$ python3 -q
>>> import numpy as np
>>> np.set_printoptions(precision=2, suppress=True, linewidth=200)
>>> def rnd(a):
...     return np.round(a, 2) + 0
... 
>>> X = np.load("w.npy")
>>> X
array([[ 0,  1],
       [-1,  0]])
>>> # antisymmetric, zero diagonal
>>> rnd(np.linalg.eigvals(X).sum().real)
np.float64(0.0)
>>> rnd(np.linalg.det(X.T))
np.float64(1.0)
>>> np.kron(np.eye(2, dtype=int), X)
array([[ 0,  1,  0,  0],
       [-1,  0,  0,  0],
       [ 0,  0,  0,  1],
       [ 0,  0, -1,  0]])
>>> rnd(np.linalg.det(2 * X)), rnd(np.linalg.det(X))
(np.float64(4.0), np.float64(1.0))
>>> rnd(np.linalg.det(X[::-1]))
np.float64(-1.0)
>>> gram = X.T @ X
>>> np.trace(gram), (X ** 2).sum()
(np.int64(2), np.int64(2))
>>> rnd(np.linalg.eigvalsh(gram)[::-1])
array([1., 1.])
>>> gram
array([[1, 0],
       [0, 1]])
>>> J = np.load("m.npy")
>>> J
array([[-2,  2, -2,  2],
       [ 2,  2,  1,  2],
       [-1,  1,  2,  0],
       [ 2,  2, -1,  0],
       [-1,  1, -2,  0]])
>>> M2 = np.c_[J[:, :3] @ np.array([[-5, 5, -1], [3, -5, -2], [-1, 4, 0]]), np.array([3, 5, 2, 5, 6])]
>>> M2
array([[ 18, -28,  -2,   3],
       [ -5,   4,  -6,   5],
       [  6,  -2,  -1,   2],
       [ -3,  -4,  -6,   5],
       [ 10, -18,  -1,   6]])
>>> rnd(np.linalg.lstsq(J, M2[:, 0])[0])
array([-5.,  3., -1.,  0.])
>>> rnd(np.linalg.norm(np.linalg.qr(J)[0].T @ M2, axis=0) ** 2 / ((M2 ** 2).sum(axis=0) + 1e-12))
array([1.  , 1.  , 1.  , 0.88])
>>> W1 = np.array([[2, -1, 2, -1], [0, -2, -2, 0], [-1, 2, -1, 1], [1, -2, -1, 2]])
>>> coef = np.array([3, -2, -3, -1])
>>> H = np.maximum(J @ W1 + coef, 0)
>>> np.linalg.matrix_rank(H)
np.int64(3)
>>> basis = np.array([[-4, -1], [-3, -7], [8, 6], [7, -2]])
>>> H @ basis
array([[  9,  -9],
       [-18, -12],
       [ 11, -11],
       [-32,  -8],
       [-12,  -3]])
>>> M2 = np.array([[-3, 0, 0], [1, 1, -3], [-2, -2, 1], [3, 3, 3]])
>>> np.linalg.matrix_rank(np.vstack([J, M2.T]))
np.int64(4)
>>> M2.T @ J.T
array([[18,  0,  0, -2,  8],
       [12,  6, -3,  4,  5],
       [-2,  1, -1, -7, -5]])
>>> np.linalg.matrix_rank(J @ M2)
np.int64(3)
>>> np.vstack([J, M2.T]).shape
(8, 4)
>>> np.einsum("ij,ij->i", J, J)
array([16, 13,  6,  9,  6])
>>> np.einsum("ik,kj->ij", J, M2)
array([[18, 12, -2],
       [ 0,  6,  1],
       [ 0, -3, -1],
       [-2,  4, -7],
       [ 8,  5, -5]])
>>> P = J @ np.linalg.solve(J.T @ J, J.T)
>>> np.allclose(P @ P, P)
True
>>> rnd(P @ J[:, 1])
array([2., 2., 1., 2., 1.])
>>> rnd(np.diag(P))
array([0.86, 0.86, 1.  , 0.86, 0.43])
>>> rnd(np.linalg.eigvalsh(P))
array([0., 1., 1., 1., 1.])
>>> np.trace(P)
np.float64(4.0)
>>> f = np.array([0, 2])
>>> np.convolve(J[1], f)
array([0, 4, 4, 2, 4])
>>> np.cross(J[1, :3], J[0, :3])
array([-6,  2,  8])
>>> mat = np.loadtxt("dump.csv", delimiter=",")
>>> mat
array([[ 0.25,  1.21, -1.3 ],
       [-1.54,  0.61,  0.95],
       [-2.83,  1.34, -1.11],
       [-0.13, -2.18, -0.69],
       [ 0.69, -1.69, -0.44],
       [-2.07,  0.76,  3.43]])
>>> M2 = np.c_[mat[:, :1] @ np.array([[2]]), np.array([3, 2, 1, 3, 2, 1])]
>>> M2
array([[ 0.5 ,  3.  ],
       [-3.08,  2.  ],
       [-5.66,  1.  ],
       [-0.26,  3.  ],
       [ 1.38,  2.  ],
       [-4.14,  1.  ]])
>>> np.linalg.matrix_rank(np.c_[mat, M2])
np.int64(4)
>>> rnd(np.linalg.lstsq(mat, M2[:, 0])[0])
array([2., 0., 0.])
>>> M2 = np.array([[2, 2], [2, 0], [1, 0]])
>>> np.vstack([mat, M2.T]).shape
(8, 3)
>>> np.linalg.matrix_rank(np.vstack([mat, M2.T]))
np.int64(3)
>>> rnd(M2.T @ mat.T)
array([[ 1.62, -0.91, -4.09, -5.31, -2.44,  0.81],
       [ 0.5 , -3.08, -5.66, -0.26,  1.38, -4.14]])
>>> rnd(np.einsum("ij->j", mat))
array([-5.63,  0.05,  0.84])
>>> rnd(np.einsum("ik,kj->ij", mat, M2))
array([[ 1.62,  0.5 ],
       [-0.91, -3.08],
       [-4.09, -5.66],
       [-5.31, -0.26],
       [-2.44,  1.38],
       [ 0.81, -4.14]])
>>> rnd(np.einsum("ij,ij->i", mat, mat))
array([ 3.22,  3.65, 11.04,  5.25,  3.53, 16.63])
>>> rnd(mat @ M2)
array([[ 1.62,  0.5 ],
       [-0.91, -3.08],
       [-4.09, -5.66],
       [-5.31, -0.26],
       [-2.44,  1.38],
       [ 0.81, -4.14]])
>>> rnd(np.einsum("ik,kj->ji", mat, M2))
array([[ 1.62, -0.91, -4.09, -5.31, -2.44,  0.81],
       [ 0.5 , -3.08, -5.66, -0.26,  1.38, -4.14]])
>>> x0 = np.array([1, 0, 1])
>>> target = mat @ x0
>>> coef, lr = np.zeros(3), 1 / np.linalg.norm(mat, 2) ** 2
>>> for i in range(4):
...     coef -= lr * mat.T @ (mat @ coef - target)
...     if i % 1 == 0: print(i, round(np.linalg.norm(mat @ coef - target), 2))
... 
0 2.56
1 1.61
2 1.09
3 0.78
>>> rnd(coef)
array([ 0.78, -0.17,  0.87])
